$ python -q
>>> import numpy as np
>>> import numpy.linalg as la
>>> np.set_printoptions(precision=2, suppress=True, linewidth=200, legacy="1.25")
>>> def rd(a):
...     return np.round(a, 2) + 0
... 
>>> data = np.loadtxt("out11.csv", delimiter=",")
>>> rd(data)
array([[-0.17,  0.09, -0.49,  0.24],
       [ 0.17, -0.41, -0.17,  0.  ],
       [ 0.  , -0.16, -0.35,  0.15],
       [-0.06,  0.07, -0.46, -0.05],
       [-0.28, -0.1 ,  0.1 ,  0.03],
       [ 0.22,  0.65, -0.41,  0.04],
       [-0.66, -0.26, -0.17,  0.37],
       [ 0.33, -0.37, -0.11,  0.03],
       [ 0.39,  0.03,  0.21,  0.86],
       [ 0.22, -0.27, -0.14, -0.18],
       [-0.28,  0.3 ,  0.33,  0.07]])
>>> Xc = data - data.mean(axis=0)
>>> left, sv, Vh = la.svd(Xc, full_matrices=False)
>>> la.matrix_rank(Xc)
4
>>> np.searchsorted(np.cumsum(sv ** 2) / (sv ** 2).sum(), 0.9) + 1
4
>>> D = la.norm(data[:, None] - data[None], axis=-1)
>>> print(D.shape)
(11, 11)
>>> D[0].round(6).argsort(kind="stable")[:4]
array([0, 3, 2, 4])
>>> np.flatnonzero(D[0] < D.mean() / 2)
array([0, 2, 3])
>>> (D + 1e9 * np.eye(11)).round(6).argmin(axis=1)
array([ 3,  7,  3,  0, 10,  3,  4,  1,  7,  1,  4])
>>> D.mean(axis=1).argmax()
8
>>> rd(D[:5, :5])
array([[0.  , 0.72, 0.34, 0.32, 0.67],
       [0.72, 0.  , 0.38, 0.61, 0.61],
       [0.34, 0.38, 0.  , 0.33, 0.55],
       [0.32, 0.61, 0.33, 0.  , 0.63],
       [0.67, 0.61, 0.55, 0.63, 0.  ]])
>>> rd(la.pinv(data))
array([[-0.17,  0.17,  0.  , -0.06, -0.28,  0.22, -0.66,  0.33,  0.39,  0.22, -0.28],
       [ 0.09, -0.41, -0.16,  0.07, -0.1 ,  0.65, -0.26, -0.37,  0.03, -0.27,  0.3 ],
       [-0.49, -0.17, -0.35, -0.46,  0.1 , -0.41, -0.17, -0.11,  0.21, -0.14,  0.33],
       [ 0.24,  0.  ,  0.15, -0.05,  0.03,  0.04,  0.37,  0.03,  0.86, -0.18,  0.07]])
>>> rd(data.T @ data)
array([[1., 0., 0., 0.],
       [0., 1., 0., 0.],
       [0., 0., 1., 0.],
       [0., 0., 0., 1.]])
>>> Xc = (data - data.mean(axis=0)) / data.std(axis=0)
>>> np.argwhere(np.abs(Xc) > 2)
array([[5, 1],
       [6, 0],
       [8, 3]])
>>> print(rd(Xc.std(axis=0)))
[1. 1. 1. 1.]
>>> beta = la.lstsq(np.delete(Xc, 1, axis=1), Xc[:, 1])[0]
>>> rd(beta)
array([-0.01, -0.11,  0.1 ])
>>> print(np.abs(beta).argmax())
1
>>> rd(la.norm(data, 2))
1.0
>>> rd(la.norm(data[6] - data[4]))
0.61
>>> rd(la.norm(data, "nuc"))
4.0
>>> print(rd(la.norm(data) ** 2 / la.norm(data, 2) ** 2))
4.0
>>> rd(la.norm(data, axis=0))
array([1., 1., 1., 1.])
>>> A = np.load("x.npy")
>>> A
array([[ 0.2 ,  0.7 ,  0.55,  0.05,  0.7 ],
       [ 0.25,  1.19,  1.  ,  0.12,  1.12],
       [ 0.04, -3.64, -3.64, -0.68, -2.8 ],
       [ 0.5 , -0.14, -0.5 , -0.22,  0.28],
       [ 1.12, -1.12, -1.92, -0.64,  0.  ],
       [ 0.61,  1.19,  0.74, -0.02,  1.4 ],
       [ 1.08, -3.78, -4.53, -1.11, -2.1 ],
       [-0.55,  2.17,  2.55,  0.61,  1.26],
       [ 0.74, -0.56, -1.09, -0.39,  0.14],
       [ 0.01,  0.35,  0.34,  0.06,  0.28],
       [ 0.07,  1.19,  1.13,  0.19,  0.98],
       [-0.1 , -0.98, -0.9 , -0.14, -0.84]])
>>> Xc = A - A.mean(axis=0)
>>> evecs = la.svd(Xc)[2][:2]
>>> A2 = Xc - Xc @ evecs.T @ evecs
>>> print(rd(A2.std(axis=0)))
[0. 0. 0. 0. 0.]
>>> rd((Xc @ evecs.T).std(axis=0))
array([2.95, 0.62])
>>> rd(np.cov(Xc @ evecs.T, rowvar=False))
array([[9.51, 0.  ],
       [0.  , 0.43]])
>>> rd(la.norm(A2) / la.norm(Xc))
0.0
>>> print(la.norm(A2, axis=1).round(6).argmax())
0
